$ ipython --no-banner

In [1]: import numpy as np

In [2]: np.set_printoptions(precision=2, suppress=True, linewidth=200, sign=" ")

In [3]: X = np.load("a.npy")

In [4]: X
Out[4]: 
array([[ 0.97, -0.07, -0.07,  0.07,  0.03, -0.12,  0.03, -0.12],
       [-0.07,  0.78, -0.23,  0.23,  0.07, -0.38,  0.07, -0.38],
       [-0.07, -0.23,  0.78,  0.23,  0.07, -0.38,  0.07, -0.38],
       [ 0.07,  0.23,  0.23,  0.78, -0.07,  0.38, -0.07,  0.38],
       [ 0.03,  0.07,  0.07, -0.07,  0.97,  0.12, -0.03,  0.12],
       [-0.12, -0.38, -0.38,  0.38,  0.12,  0.38,  0.12, -0.62],
       [ 0.03,  0.07,  0.07, -0.07, -0.03,  0.12,  0.97,  0.12],
       [-0.12, -0.38, -0.38,  0.38,  0.12, -0.62,  0.12,  0.38]])

In [5]: vals, evecs = np.linalg.eigh(X)

In [6]: np.round(evecs.T @ evecs, 2) + 0
Out[6]: 
array([[ 1.,  0.,  0.,  0.,  0.,  0.,  0.,  0.],
       [ 0.,  1.,  0.,  0.,  0.,  0.,  0.,  0.],
       [ 0.,  0.,  1.,  0.,  0.,  0.,  0.,  0.],
       [ 0.,  0.,  0.,  1.,  0.,  0.,  0.,  0.],
       [ 0.,  0.,  0.,  0.,  1.,  0.,  0.,  0.],
       [ 0.,  0.,  0.,  0.,  0.,  1.,  0.,  0.],
       [ 0.,  0.,  0.,  0.,  0.,  0.,  1.,  0.],
       [ 0.,  0.,  0.,  0.,  0.,  0.,  0.,  1.]])

In [7]: np.linalg.svd(X, compute_uv=False)
Out[7]: array([ 1.,  1.,  1.,  1.,  1.,  1.,  1.,  1.])

In [8]: np.linalg.eigvalsh(X @ X)
Out[8]: array([ 1.,  1.,  1.,  1.,  1.,  1.,  1.,  1.])

In [9]: round(float(np.linalg.eigvalsh(X).min()), 2)
Out[9]: -1.0

In [10]: [round(float(np.linalg.det(X[:i, :i])), 2) + 0 for i in range(1, 9)]
Out[10]: [0.97, 0.75, 0.53, 0.3, 0.28, -0.35, -0.38, -1.0]

In [11]: A2 = np.array([[3], [2], [3], [3], [-1], [-3], [0], [3], [3], [2], [2]])

In [12]: basis = np.array([[0, -2, 0, -3, 2, 3, 1, 1]])

In [13]: rng = np.random.default_rng(1655)

In [14]: data = A2 @ basis + 0.3 * rng.normal(size=(11, 8))

In [15]: data.round(2) + 0
Out[15]: 
array([[ 0.5 , -6.04, -0.19, -9.16,  5.9 ,  8.64,  2.41,  2.93],
       [-0.11, -3.87,  0.22, -5.53,  3.4 ,  6.14,  1.92,  1.96],
       [-0.32, -6.  , -0.19, -9.02,  6.05,  9.37,  3.73,  2.82],
       [-0.22, -5.92, -0.16, -8.99,  5.72,  8.8 ,  3.05,  2.98],
       [ 0.16,  1.97, -0.35,  2.39, -1.58, -3.49, -1.68, -1.37],
       [ 0.33,  5.72,  0.18,  9.04, -5.59, -8.66, -2.86, -3.12],
       [ 0.17,  0.3 , -0.18, -0.24,  0.  ,  0.05, -0.04,  0.3 ],
       [ 0.03, -6.51,  0.22, -8.77,  6.48,  8.8 ,  2.94,  3.04],
       [ 0.32, -5.67,  0.11, -9.27,  6.39,  9.6 ,  3.02,  3.11],
       [ 0.12, -4.35,  0.11, -5.63,  4.33,  6.2 ,  1.77,  1.8 ],
       [ 0.33, -3.62,  0.53, -5.86,  4.54,  6.07,  2.09,  1.71]])

In [16]: hat = data @ np.linalg.solve(data.T @ data, data.T)

In [17]: np.diag(hat)
Out[17]: array([ 0.94,  0.69,  0.89,  0.28,  0.88,  0.7 ,  0.5 ,  0.81,  0.66,  0.77,  0.87])

In [18]: basis = np.array([[0.7, -0.5, -0.9, -1.4], [0.6, -1.0, -0.5, 0.6]])

In [19]: arr = np.array([[-5, -2],
    ...:     [1, 1],
    ...:     [2, -2],
    ...:     [-3, 4],
    ...:     [2, 5],
    ...:     [3, 3],
    ...:     [2, 5],
    ...:     [-4, -1],
    ...:     [-1, 5],
    ...:     [-2, 3],
    ...:     [-4, 5],
    ...:     [2, -3],
    ...:     [-1, -4],
    ...:     [4, 2],
    ...:     [1, 3],
    ...:     [-2, 4],
    ...:     [-1, -4],
    ...:     [2, -2],
    ...:     [4, 3],
    ...:     [0, -1],
    ...:     [-1, 3],
    ...:     [4, 5],
    ...:     [5, -4]]) @ basis + 0.1 * rng.normal(size=(23, 4))

In [20]: arr
Out[20]: 
array([[-4.54,  4.65,  5.41,  5.75],
       [ 1.3 , -1.41, -1.26, -0.75],
       [ 0.13,  1.05, -0.78, -4.02],
       [ 0.34, -2.48,  0.67,  6.54],
       [ 4.33, -5.74, -4.38,  0.04],
       [ 3.92, -4.49, -4.1 , -2.27],
       [ 4.36, -6.19, -4.25,  0.46],
       [-3.42,  2.99,  4.1 ,  5.02],
       [ 2.28, -4.5 , -1.63,  4.55],
       [ 0.47, -2.03,  0.15,  4.51],
       [ 0.12, -3.04,  1.17,  8.72],
       [-0.27,  1.96, -0.37, -4.42],
       [-3.14,  4.61,  3.04, -1.09],
       [ 4.1 , -4.07, -4.55, -4.55],
       [ 2.56, -3.53, -2.58,  0.23],
       [ 1.08, -3.04, -0.37,  5.12],
       [-3.05,  4.55,  2.91, -0.96],
       [ 0.24,  0.95, -0.67, -4.07],
       [ 4.58, -5.01, -5.12, -3.63],
       [-0.54,  0.96,  0.41, -0.51],
       [ 0.97, -2.36, -0.79,  3.46],
       [ 5.92, -7.12, -6.13, -2.74],
       [ 1.15,  1.55, -2.4 , -9.2 ]])

In [21]: C2 = np.cov(arr, rowvar=False)

In [22]: np.argwhere(np.triu(np.abs(np.corrcoef(arr.T)) > 0.8, 1))
Out[22]: 
array([[ 0,  1],
       [ 0,  2],
       [ 1,  2]])

In [23]: np.corrcoef(arr.T)
Out[23]: 
array([[ 1.  , -0.93, -0.98, -0.32],
       [-0.93,  1.  ,  0.84, -0.06],
       [-0.98,  0.84,  1.  ,  0.49],
       [-0.32, -0.06,  0.49,  1.  ]])

In [24]: round(np.corrcoef(arr[:, 1], arr[:, 2])[0, 1], 2)
Out[24]: np.float64(0.84)

In [25]: r0 = np.array([1, 3, 2, 3, 2, 2])

In [26]: K = r0[np.abs(np.subtract.outer(np.arange(6), np.arange(6)))]

In [27]: K
Out[27]: 
array([[ 1,  3,  2,  3,  2,  2],
       [ 3,  1,  3,  2,  3,  2],
       [ 2,  3,  1,  3,  2,  3],
       [ 3,  2,  3,  1,  3,  2],
       [ 2,  3,  2,  3,  1,  3],
       [ 2,  2,  3,  2,  3,  1]])

In [28]: vals, evecs = np.linalg.eigh(K)

In [29]: vec = np.array([0, 2, -7, -4, -1, -7])

In [30]: vec @ K @ vec
Out[30]: np.int64(603)

In [31]: (np.sign(evecs[:, -1].round(6)) == np.sign(evecs[0, -1].round(6))).astype(int)
Out[31]: array([ 1,  1,  1,  1,  1,  1])

In [32]: evecs * np.maximum(vals, 0) @ evecs.T
Out[32]: 
array([[ 2.08,  2.23,  2.23,  2.23,  2.23,  2.08],
       [ 2.23,  2.38,  2.38,  2.38,  2.38,  2.23],
       [ 2.23,  2.38,  2.38,  2.38,  2.38,  2.23],
       [ 2.23,  2.38,  2.38,  2.38,  2.38,  2.23],
       [ 2.23,  2.38,  2.38,  2.38,  2.38,  2.23],
       [ 2.08,  2.23,  2.23,  2.23,  2.23,  2.08]])

In [33]: np.abs(K).sum(axis=1).max(), np.round(np.abs(vals).max(), 2)
Out[33]: (np.int64(14), np.float64(13.68))

In [34]: blk = np.stack([K, -2 * K, K[::-1]])

In [35]: np.linalg.matrix_rank(blk)
Out[35]: array([ 6,  6,  6])

In [36]: blk.sum(axis=0)
Out[36]: 
array([[ 1, -1,  1, -1,  1, -1],
       [-1,  2, -1,  1, -2,  1],
       [ 1, -1,  2, -2,  1, -1],
       [-1,  1, -2,  2, -1,  1],
       [ 1, -2,  1, -1,  2, -1],
       [-1,  1, -1,  1, -1,  1]])

In [37]: blk.shape
Out[37]: (3, 6, 6)

In [38]: np.linalg.norm(blk, axis=(1, 2))
Out[38]: array([ 14.35,  28.71,  14.35])

In [39]: vec = np.array([4, 5, 9, -4, -8, 1, 3, 8])

In [40]: [p for p in range(1, 25) if np.allclose(np.linalg.matrix_power(X, p), np.eye(8))]
Out[40]: [2, 4, 6, 8, 10, 12, 14, 16, 18, 20, 22, 24]

In [41]: np.sort(np.abs(np.degrees(np.angle(np.linalg.eigvals(X)))))
Out[41]: array([   0.,    0.,    0.,    0.,    0.,    0.,    0.,  180.])

In [42]: np.abs(np.linalg.eigvals(X))
Out[42]: array([ 1.,  1.,  1.,  1.,  1.,  1.,  1.,  1.])

In [43]: round(float(np.linalg.norm(vec)), 2), round(np.linalg.norm(X @ vec), 2)
Out[43]: (16.61, np.float64(16.61))

In [44]: np.round(np.linalg.det(X), 2)
Out[44]: np.float64(-1.0)

In [45]: 8 - np.linalg.matrix_rank(X - np.eye(8), tol=1e-8)
Out[45]: np.int64(7)

In [46]: np.linalg.inv(X)
Out[46]: 
array([[ 0.98, -0.07, -0.07,  0.08,  0.02, -0.12,  0.02, -0.12],
       [-0.07,  0.78, -0.22,  0.22,  0.07, -0.37,  0.07, -0.37],
       [-0.07, -0.22,  0.78,  0.23,  0.07, -0.37,  0.07, -0.37],
       [ 0.08,  0.23,  0.23,  0.77, -0.07,  0.38, -0.08,  0.37],
       [ 0.02,  0.07,  0.07, -0.07,  0.97,  0.12, -0.02,  0.12],
       [-0.12, -0.37, -0.37,  0.37,  0.12,  0.38,  0.12, -0.62],
       [ 0.02,  0.07,  0.07, -0.07, -0.02,  0.12,  0.97,  0.12],
       [-0.12, -0.37, -0.37,  0.37,  0.12, -0.62,  0.12,  0.37]])

In [47]: X.T @ (X @ vec)
Out[47]: array([ 4.,  5.,  9., -4., -8.,  1.,  3.,  8.])

In [48]: A2 = K / np.sqrt((K ** 2).mean(axis=1, keepdims=True))

In [49]: np.linalg.matrix_rank(A2) == np.linalg.matrix_rank(K)
Out[49]: np.True_
